$ python3 -q
>>> import numpy as np
>>> import numpy.linalg as la
>>> np.set_printoptions(precision=2, suppress=True, linewidth=120)
>>> E = np.loadtxt("w.csv", delimiter=",")
>>> E
array([[0.25, 0.12, 0.12, 0.5 ],
       [0.18, 0.36, 0.36, 0.09],
       [0.11, 0.22, 0.67, 0.  ],
       [0.38, 0.08, 0.08, 0.46]])
>>> (E + E.T) / 2
array([[0.25, 0.15, 0.12, 0.44],
       [0.15, 0.36, 0.29, 0.08],
       [0.12, 0.29, 0.67, 0.04],
       [0.44, 0.08, 0.04, 0.46]])
>>> np.allclose(E, E.T)
False
>>> np.allclose(E @ E.T, E.T @ E)
False
>>> (E - E.T) / 2
array([[ 0.  , -0.03,  0.01,  0.06],
       [ 0.03,  0.  ,  0.07,  0.01],
       [-0.01, -0.07,  0.  , -0.04],
       [-0.06, -0.01,  0.04,  0.  ]])
>>> np.round(np.trace(E), 2)
np.float64(1.74)
>>> round(la.det(E), 2)
np.float64(-0.01)
>>> data = np.loadtxt("dump.csv", delimiter=",")
>>> data
array([[ 3., -2., -3.,  2.],
       [ 2.,  3., -2., -3.],
       [-3.,  2.,  3., -2.],
       [-2., -3.,  2.,  3.]])
>>> t3 = np.stack([data, 4 * data, data[::-1]])
>>> print(la.norm(t3, axis=(1, 2)))
[10.2  40.79 10.2 ]
>>> round(float(la.det(data)), 2)
0.0
>>> print(data @ data)
[[ 10. -24. -10.  24.]
 [ 24.  10. -24. -10.]
 [-10.  24.  10. -24.]
 [-24. -10.  24.  10.]]
>>> (data - data.T) / 2
array([[ 0., -2.,  0.,  2.],
       [ 2.,  0., -2.,  0.],
       [ 0.,  2.,  0., -2.],
       [-2.,  0.,  2.,  0.]])
>>> la.matrix_power(data, 3)
array([[ -36., -184.,   36.,  184.],
       [ 184.,  -36., -184.,   36.],
       [  36.,  184.,  -36., -184.],
       [-184.,   36.,  184.,  -36.]])
>>> np.allclose(data @ data.T, data.T @ data)
True
>>> rng = np.random.default_rng(28)
>>> Y = data + rng.integers(-2, 3, (4, 2)) @ rng.integers(-2, 3, (2, 4))
>>> Y
array([[-1.,  0., -3.,  5.],
       [ 2.,  9., -6.,  2.],
       [-8.,  0.,  6., -2.],
       [-2., -9.,  6., -2.]])
>>> Y - data
array([[-4.,  2.,  0.,  3.],
       [ 0.,  6., -4.,  5.],
       [-5., -2.,  3.,  0.],
       [ 0., -6.,  4., -5.]])
>>> [round(float(x), 2) for x in la.svd(data, compute_uv=False)[:3]]
[7.21, 7.21, 0.0]
>>> round(float(la.norm(data, 2) / la.norm(data)), 2)
0.71
>>> left, sv, vt = la.svd(data)
>>> np.argmax(sv[:-1] / (sv[1:] + 1e-6)) + 1
np.int64(2)
>>> Y = left[:, :2] @ np.diag(sv[:2]) @ vt[:2]
>>> print(la.matrix_rank(data, rtol=0.05))
2
>>> round(float(np.abs(data - Y).max()), 2)
0.0
>>> np.round(la.norm(data - Y, 2), 2), round(sv[2], 2)
(np.float64(0.0), np.float64(0.0))
>>> np.round(la.norm(data - Y) / la.norm(data), 2)
np.float64(0.0)
>>> Y
array([[ 3., -2., -3.,  2.],
       [ 2.,  3., -2., -3.],
       [-3.,  2.,  3., -2.],
       [-2., -3.,  2.,  3.]])
>>> arr = np.load("test12.npy")
>>> arr
array([[ 25, -28,  17, -10],
       [-28,  32, -16,  12],
       [ 17, -16,  26,  -3],
       [-10,  12,  -3,   5]])
>>> left, sv, vt = la.svd(data, full_matrices=False)
>>> np.cumsum(sv ** 2) / np.sum(sv ** 2)
array([0.5, 1. , 1. , 1. ])
>>> np.allclose(left * sv @ vt, data)
True
>>> np.round(left.T @ left, 2) + 0
array([[1., 0., 0., 0.],
       [0., 1., 0., 0.],
       [0., 0., 1., 0.],
       [0., 0., 0., 1.]])
>>> feats = np.load("run15.npy")
>>> feats
array([[5, 0, 0, 0],
       [9, 9, 0, 0],
       [8, 4, 7, 0],
       [7, 8, 7, 3]])
>>> labels = rng.permutation(4)
>>> Y = feats[:, labels] * rng.choice([-1, 1], 4)
>>> print(Y)
[[ 5  0  0  0]
 [ 9  0  0  9]
 [ 8 -7  0  4]
 [ 7 -7 -3  8]]
>>> left, _, vt = la.svd(feats.T @ Y)
>>> print(np.round(left @ vt, 2) + 0)
[[ 1.  0.  0.  0.]
 [ 0.  0.  0.  1.]
 [ 0. -1.  0.  0.]
 [ 0.  0. -1.  0.]]
>>> print(np.round(la.lstsq(feats, Y)[0], 2) + 0)
[[ 1.  0.  0.  0.]
 [ 0.  0.  0.  1.]
 [ 0. -1.  0.  0.]
 [ 0.  0. -1.  0.]]
>>> J = np.array([[0.3, -1.0, 0.3, 0.5], [1.9, 1.0, 0.8, -1.1], [-0.3, 0.6, 0.2, -0.1]])
>>> J[:, 1] *= 3
>>> J
array([[ 0.3, -3. ,  0.3,  0.5],
       [ 1.9,  3. ,  0.8, -1.1],
       [-0.3,  1.8,  0.2, -0.1]])
>>> Y = J / la.norm(J, axis=1, keepdims=True)
>>> cov = Y @ Y.T
>>> round(np.degrees(np.arccos(np.clip(cov[0, 1], -1, 1))), 2)
np.float64(138.46)
>>> (np.abs(cov) > 0.9).astype(int)
array([[1, 0, 1],
       [0, 1, 0],
       [1, 0, 1]])
>>> cov
array([[ 1.  , -0.75, -0.97],
       [-0.75,  1.  ,  0.73],
       [-0.97,  0.73,  1.  ]])
>>> vec = np.array([3, 3, 3])
>>> target = cov @ vec
>>> beta, lr = np.zeros(3), 1 / la.norm(cov, 2) ** 2
>>> for i in range(4):
...     beta -= lr * cov.T @ (cov @ beta - target)
...     if i % 1 == 0: print(i, round(la.norm(cov @ beta - target), 2))
... 
0 0.79
1 0.78
2 0.76
3 0.75
>>> beta
array([-0.9 ,  0.99,  0.89])
>>> theta = np.radians(164)
>>> r_ = np.eye(4)
>>> r_[2, 2] = r_[3, 3] = np.cos(theta)
>>> r_[2, 3], r_[3, 2] = -np.sin(theta), np.sin(theta)
>>> r_
array([[ 1.  ,  0.  ,  0.  ,  0.  ],
       [ 0.  ,  1.  ,  0.  ,  0.  ],
       [ 0.  ,  0.  , -0.96, -0.28],
       [ 0.  ,  0.  ,  0.28, -0.96]])
>>> Y = J @ r_.T
>>> print(np.abs(Y - J).max(axis=0))
[0.   0.   1.27 2.38]
>>> print(np.allclose(la.norm(J, axis=1), la.norm(Y, axis=1)))
True
>>> Y
array([[ 0.3 , -3.  , -0.43, -0.4 ],
       [ 1.9 ,  3.  , -0.47,  1.28],
       [-0.3 ,  1.8 , -0.16,  0.15]])
>>> X = np.loadtxt("arr.csv", delimiter=",")
>>> print(X)
[[ 0.43 -0.42  0.03]
 [ 0.17 -0.2   0.  ]
 [ 0.99 -1.02  0.  ]
 [-0.22  0.21  0.01]
 [-0.04  0.07 -0.02]
 [-1.33  1.34  0.03]
 [-0.66  0.6  -0.02]
 [ 0.19 -0.21  0.  ]
 [ 1.02 -1.02  0.04]
 [-0.34  0.34  0.01]
 [-0.94  0.91 -0.01]
 [ 2.12 -2.12 -0.01]
 [-0.15  0.15 -0.02]
 [-1.51  1.48 -0.01]
 [ 0.04 -0.06  0.  ]
 [ 1.17 -1.13  0.  ]
 [ 3.76 -3.79 -0.02]
 [ 1.03 -1.    0.01]
 [ 0.71 -0.69  0.  ]
 [ 1.66 -1.63 -0.02]
 [-0.9   0.93 -0.01]
 [-0.9   0.86  0.01]
 [-0.77  0.74  0.  ]
 [-0.13  0.13  0.02]
 [-0.24  0.25 -0.04]
 [ 0.23 -0.18  0.  ]
 [ 0.44 -0.48  0.01]]
>>> O, r_ = la.qr(X)
>>> O.round(2) + 0
array([[-0.07,  0.06,  0.34],
       [-0.03, -0.21,  0.01],
       [-0.17, -0.23,  0.03],
       [ 0.04, -0.06,  0.11],
       [ 0.01,  0.21, -0.23],
       [ 0.23,  0.1 ,  0.3 ],
       [ 0.11, -0.4 , -0.21],
       [-0.03, -0.14,  0.01],
       [-0.17, -0.02,  0.46],
       [ 0.06,  0.01,  0.1 ],
       [ 0.16, -0.18, -0.12],
       [-0.36, -0.05, -0.07],
       [ 0.03,  0.  , -0.22],
       [ 0.26, -0.17, -0.13],
       [-0.01, -0.14,  0.01],
       [-0.2 ,  0.25,  0.01],
       [-0.64, -0.29, -0.14],
       [-0.17,  0.18,  0.12],
       [-0.12,  0.12,  0.01],
       [-0.28,  0.17, -0.2 ],
       [ 0.15,  0.23, -0.14],
       [ 0.15, -0.25,  0.11],
       [ 0.13, -0.19,  0.  ],
       [ 0.02,  0.  ,  0.22],
       [ 0.04,  0.07, -0.45],
       [-0.04,  0.34, -0.01],
       [-0.07, -0.29,  0.13]])
>>> print(round(abs(r_[0, 0]), 2), round(la.norm(X[:, 0]), 2))
5.89 5.89
>>> np.round(O.T @ O, 2) + 0
array([[1., 0., 0.],
       [0., 1., 0.],
       [0., 0., 1.]])
>>> np.abs(np.diag(r_))
array([5.89, 0.15, 0.09])
>>> print(np.allclose(r_.T @ r_, X.T @ X))
True
>>> cov = np.cov(O, rowvar=False)
>>> O.std(axis=0)
array([0.19, 0.19, 0.19])
>>> cov.shape
(3, 3)
>>> np.round(np.corrcoef(O.T), 2) + 0
array([[ 1.  , -0.03,  0.  ],
       [-0.03,  1.  ,  0.  ],
       [ 0.  ,  0.  ,  1.  ]])
>>> print(np.round(np.corrcoef(O[:, 1], O[:, 0])[0, 1], 2))
-0.03
>>> Y = np.array([[3, -3], [3, 2]])
>>> F = np.kron(np.eye(2, dtype=int), Y)
>>> F
array([[ 3, -3,  0,  0],
       [ 3,  2,  0,  0],
       [ 0,  0,  3, -3],
       [ 0,  0,  3,  2]])
>>> # splits into 2 blocks
>>> labels = rng.permutation(4)
>>> Y = F[:, labels] * rng.choice([-1, 1], 4)
>>> Y
array([[ 3,  0, -3,  0],
       [-2,  0, -3,  0],
       [ 0, -3,  0, -3],
       [ 0, -3,  0,  2]])
>>> left, _, vt = la.svd(F.T @ Y)
>>> np.round(left @ vt, 2) + 0
array([[ 0.,  0., -1.,  0.],
       [-1.,  0.,  0.,  0.],
       [ 0., -1.,  0.,  0.],
       [ 0.,  0.,  0.,  1.]])
>>> np.round(la.lstsq(F, Y)[0], 2) + 0
array([[ 0.,  0., -1.,  0.],
       [-1.,  0.,  0.,  0.],
       [ 0., -1.,  0.,  0.],
       [ 0.,  0.,  0.,  1.]])
>>> labels
array([1, 2, 0, 3])
>>> np.sort(la.eigvals(F).real)
array([2.5, 2.5, 2.5, 2.5])
>>> np.flatnonzero(la.matrix_power((F != 0) + (F.T != 0) + np.eye(4), 4)[3])
array([2, 3])
>>> (F != 0).astype(int)
array([[1, 1, 0, 0],
       [1, 1, 0, 0],
       [0, 0, 1, 1],
       [0, 0, 1, 1]])
>>> print((la.matrix_power((F != 0) + (F.T != 0) + np.eye(4), 4) > 0).astype(int))
[[1 1 0 0]
 [1 1 0 0]
 [0 0 1 1]
 [0 0 1 1]]
>>> np.round(la.det(F), 2)
np.float64(225.0)
>>> round(float(np.abs(la.eigvals(F)).max()), 2)
3.87
>>> la.matrix_power(F, 4)
array([[-225,   75,    0,    0],
       [ -75, -200,    0,    0],
       [   0,    0, -225,   75],
       [   0,    0,  -75, -200]])
>>> (F - F.T) / 2
array([[ 0., -3.,  0.,  0.],
       [ 3.,  0.,  0.,  0.],
       [ 0.,  0.,  0., -3.],
       [ 0.,  0.,  3.,  0.]])
>>> (F + F.T) / 2
array([[3., 0., 0., 0.],
       [0., 2., 0., 0.],
       [0., 0., 3., 0.],
       [0., 0., 0., 2.]])
>>> M = np.load("a.npy")
>>> print(M)
[[-2  2  0  1]
 [ 1 -4  0  0]
 [ 2  0 16  2]
 [ 0  1  0  6]]
>>> O = M.astype(float).copy()
>>> for j in range(4):
...     O[:, j] -= O[:, :j] @ (O[:, :j].T @ O[:, j])
...     O[:, j] /= la.norm(O[:, j])
... 
>>> print(np.round(O.T @ O, 2) + 0)
[[1. 0. 0. 0.]
 [0. 1. 0. 0.]
 [0. 0. 1. 0.]
 [0. 0. 0. 1.]]
>>> print(M.shape)
(4, 4)
>>> np.count_nonzero(M)
np.int64(10)
>>> M.mean(axis=0)
array([ 0.25, -0.25,  4.  ,  2.25])
>>> M.sum(axis=0)
array([ 1, -1, 16,  9])
>>> M - M[0]
array([[ 0,  0,  0,  0],
       [ 3, -6,  0, -1],
       [ 4, -2, 16,  1],
       [ 2, -1,  0,  5]])
>>> f = np.array([2, 0])
>>> print(np.array([np.convolve(row, f, "same") for row in M]))
[[-4  4  0  2]
 [ 2 -8  0  0]
 [ 4  0 32  4]
 [ 0  2  0 12]]
